% ipython --no-banner

In [1]: import numpy as np

In [2]: np.set_printoptions(precision=1, suppress=True, linewidth=160)

In [3]: def rd(a):
   ...:     return np.round(a, 1) + 0
   ...: 

In [4]: rng = np.random.default_rng(79)

In [5]: J = np.eye(3, dtype=int)[rng.permutation(3)] * np.array([-1, -1, 1])

In [6]: print(J)
[[-1  0  0]
 [ 0  0  1]
 [ 0 -1  0]]

In [7]: print(J @ J.T)
[[1 0 0]
 [0 1 0]
 [0 0 1]]

In [8]: print(J.T @ J)
[[1 0 0]
 [0 1 0]
 [0 0 1]]

In [9]: print(J[:, 2] @ J[:, 1])
0

In [10]: print(rd(np.linalg.norm(J, axis=0)))
[1. 1. 1.]

In [11]: x = np.array([1, 1, 3])

In [12]: print(J.T @ (J @ x))
[1 1 3]

In [13]: print([p for p in range(1, 25) if np.allclose(np.linalg.matrix_power(J, p), np.eye(3))])
[4, 8, 12, 16, 20, 24]

In [14]: print((np.linalg.matrix_power((J != 0) + (J.T != 0) + np.eye(3), 3) > 0).astype(int))
[[1 0 0]
 [0 1 1]
 [0 1 1]]

In [15]: labels = rng.permutation(3)

In [16]: other = J[:, labels] * rng.choice([-1, 1], 3)

In [17]: print(other)
[[-1  0  0]
 [ 0  0 -1]
 [ 0 -1  0]]

In [18]: left, _, Vh = np.linalg.svd(J.T @ other)

In [19]: print(labels)
[0 1 2]

In [20]: print(rd(np.linalg.lstsq(J, other)[0]))
[[ 1.  0.  0.]
 [ 0.  1.  0.]
 [ 0.  0. -1.]]

In [21]: print(left @ Vh)
[[ 1.  0.  0.]
 [ 0.  1.  0.]
 [ 0.  0. -1.]]

In [22]: W0 = np.loadtxt("a.csv", delimiter=",")

In [23]: print(W0)
[[ -4.8 -23.1  15.8  -4.6]
 [ -3.  -24.7  15.4  -3.6]
 [ -5.7 -14.2   0.1  -9.3]
 [ -2.8 -15.    2.9  -7. ]
 [ -2.8 -16.5  -0.6  -7.8]
 [ -2.6 -15.5  -0.1  -8.4]
 [ -4.7 -15.8  -0.6 -10.2]
 [ -4.2 -22.2  15.5  -3.5]
 [ -5.7 -15.5   0.1  -7.1]
 [ -3.7 -16.4   0.2  -7.3]
 [ -4.9 -23.2  15.4  -0.4]
 [ -3.8 -22.8  14.3  -2.2]
 [ -3.7 -23.5  13.9  -1.6]
 [ -2.7 -15.5  -1.9  -9.6]
 [ -4.6 -16.3   0.1  -7.9]
 [ -3.1 -14.7  -0.1  -7.7]
 [ -3.9 -14.9  -1.2  -8.2]
 [ -5.5 -23.8  16.6  -2. ]
 [ -3.7 -15.3   1.1  -8.2]
 [ -3.2 -15.9  -0.4  -7.1]
 [ -4.6 -16.4  -0.3  -8.2]
 [ -4.5 -15.3   1.1  -7.8]
 [ -6.7 -15.1  -0.1  -8.7]
 [ -5.9 -16.5  -1.7  -9.4]
 [ -3.1 -22.9  13.9  -1. ]
 [ -4.4 -17.8  -0.2  -7.6]
 [ -4.7 -16.2  -1.1  -8.5]
 [ -5.5 -23.8  16.3  -2.5]
 [ -2.9 -15.6  -0.8  -8.5]]

In [24]: def softmax(z):
    ...:     e = np.exp(z - z.max(axis=-1, keepdims=True))
    ...:     return e / e.sum(axis=-1, keepdims=True)
    ...: 

In [25]: print(rd(softmax(W0[19])))
[0.1 0.  0.9 0. ]

In [26]: print(rd(softmax(W0[19] + 5)))
[0.1 0.  0.9 0. ]

In [27]: scores = W0 @ W0.T / np.sqrt(4)

In [28]: print(rd(softmax(scores)[19] @ W0))
[ -3.  -24.7  15.4  -3.6]

In [29]: x = np.array([1, 2, 0, 2])

In [30]: print(np.sign((W0 @ x).round(6)))
[-1. -1. -1. -1. -1. -1. -1. -1. -1. -1. -1. -1. -1. -1. -1. -1. -1. -1. -1. -1. -1. -1. -1. -1. -1. -1. -1. -1. -1.]

In [31]: print(W0 @ np.eye(4)[3])
[ -4.6  -3.6  -9.3  -7.   -7.8  -8.4 -10.2  -3.5  -7.1  -7.3  -0.4  -2.2  -1.6  -9.6  -7.9  -7.7  -8.2  -2.   -8.2  -7.1  -8.2  -7.8  -8.7  -9.4  -1.   -7.6
  -8.5  -2.5  -8.5]

In [32]: print((W0 @ x).argmax())
3

In [33]: Ac = (W0 - W0.mean(axis=0)) / W0.std(axis=0)

In [34]: print(np.argwhere(np.abs(Ac) > 2))
[[10  3]
 [22  0]]

In [35]: c = np.linalg.lstsq(np.delete(Ac, 1, axis=1), Ac[:, 1])[0]

In [36]: print(rd(c))
[ 0.  -0.8 -0.1]

In [37]: print(rd(1 - np.var(Ac[:, 1] - np.delete(Ac, 1, axis=1) @ c)))
0.9

In [38]: cent = W0[[26, 14]].astype(float)

In [39]: for _ in range(7):
    ...:     labels = np.linalg.norm(W0[:, None] - cent, axis=-1).argmin(axis=1)
    ...:     cent = np.array([W0[labels == j].mean(axis=0) for j in range(2)])
    ...: 

In [40]: print(labels)
[1 1 0 0 0 0 0 1 0 0 1 1 1 0 0 0 0 1 0 0 0 0 0 0 1 0 0 1 0]

In [41]: print(rd(cent[1] - cent[0]))
[-0.1 -7.6 15.4  5.8]

In [42]: print(rd(cent))
[[ -4.1 -15.7  -0.2  -8.2]
 [ -4.3 -23.3  15.2  -2.4]]

In [43]: print(cent.shape)
(2, 4)

In [44]: print(rd(cent.sum(axis=0)))
[ -8.4 -39.1  15.1 -10.6]

In [45]: print(np.unravel_index(np.abs(cent).argmax(), cent.shape))
(np.int64(1), np.int64(1))

In [46]: F = np.loadtxt("w.csv", delimiter=",")

In [47]: print(F)
[[ 2.2  1.   1. ]
 [ 1.6  1.   0.7]
 [ 2.6  0.4  1.3]
 [ 2.1  0.7  0.7]
 [ 1.9  0.9  0.5]
 [ 1.7  0.6  1.1]
 [ 1.7  1.8 -0.3]
 [ 0.8  2.1  0.4]
 [ 0.5  2.1  0.6]
 [ 0.8  1.6 -0.1]
 [ 0.7  2.1  0.2]
 [ 0.6  1.8  0.4]]

In [48]: labels = F[:, 0] > np.median(F[:, 0])

In [49]: u = F[labels].mean(axis=0) - F[~labels].mean(axis=0)

In [50]: print(((F - F.mean(axis=0)) @ u > 0).astype(int))
[1 1 1 1 1 1 0 0 0 0 0 0]

In [51]: print(rd((((F - F.mean(axis=0)) @ u > 0) == labels).mean()))
0.8

In [52]: print(rd(u))
[ 1.2 -0.9  0.4]

In [53]: print(np.argsort(-np.abs(u).round(6), kind="stable"))
[0 1 2]

In [54]: cent = F[[5, 6]].astype(float)

In [55]: for _ in range(6):
    ...:     labels = np.linalg.norm(F[:, None] - cent, axis=-1).argmin(axis=1)
    ...:     cent = np.array([F[labels == j].mean(axis=0) for j in range(2)])
    ...: 

In [56]: print(labels)
[0 0 0 0 0 0 1 1 1 1 1 1]

In [57]: print(np.abs(cent[1] - cent[0]).argmax())
0

In [58]: print(rd(cent))
[[2.  0.8 0.9]
 [0.8 1.9 0.2]]

In [59]: other = cent + rng.integers(-2, 3, (2, 1)) @ rng.integers(-2, 3, (1, 3))

In [60]: print(rd(other))
[[ 6.  -3.2  4.9]
 [-1.2  3.9 -1.8]]

In [61]: print(rd(np.linalg.svd(other - cent, compute_uv=False)))
[7.7 0. ]

In [62]: print(np.linalg.matrix_rank(other - cent, tol=1e-8))
1

In [63]: print(other - cent)
[[ 4. -4.  4.]
 [-2.  2. -2.]]

In [64]: print(np.abs(other - cent).sum(axis=1))
[12.  6.]

In [65]: t3 = np.stack([F, 5 * F, F[::-1]])

In [66]: print(rd(np.einsum("bij,cij->bc", t3, t3)))
[[  62.4  311.9   39.3]
 [ 311.9 1559.5  196.6]
 [  39.3  196.6   62.4]]

In [67]: print(np.linalg.matrix_rank(t3))
[3 3 3]

In [68]: Ac = F - F.mean(axis=0)

In [69]: vecs = np.linalg.svd(Ac)[2][:2]

In [70]: other = Ac - Ac @ vecs.T @ vecs

In [71]: print(rd((Ac @ vecs.T).std(axis=0)))
[0.9 0.3]

In [72]: print(rd(other.std(axis=0)))
[0.1 0.1 0.1]

In [73]: print(rd(np.diag(vecs.T @ vecs)))
[0.8 0.4 0.8]

In [74]: print(np.linalg.norm(other, axis=1).round(6).argmax())
9

In [75]: mat = np.load("sample0.npy")

In [76]: print(rd(mat))
[[ 0.1  0.1  0.2 -0.2]
 [ 0.1  0.2  0.3 -0.2]
 [ 0.2  0.3  0.4 -0.4]
 [-0.2 -0.2 -0.4  0.3]]

In [77]: hat = np.triu(np.array([[5, 7, 5, 0], [9, 7, 2, 0], [1, 0, 7, 6], [6, 8, 6, 7]]), 1) + np.eye(4)

In [78]: other = hat @ mat @ np.linalg.inv(hat)

In [79]: print(rd(hat @ mat - mat @ hat))
[[ 1.7  2.1  3.4 -4.6]
 [ 0.3 -0.2 -0.1 -2.4]
 [-0.9 -2.7 -3.7 -0.6]
 [ 0.   1.1  1.2  2.2]]

In [80]: print(rd(np.poly(other)))
[ 1. -1.  0.  0.  0.]

In [81]: print(rd(np.linalg.det(other)))
0.0
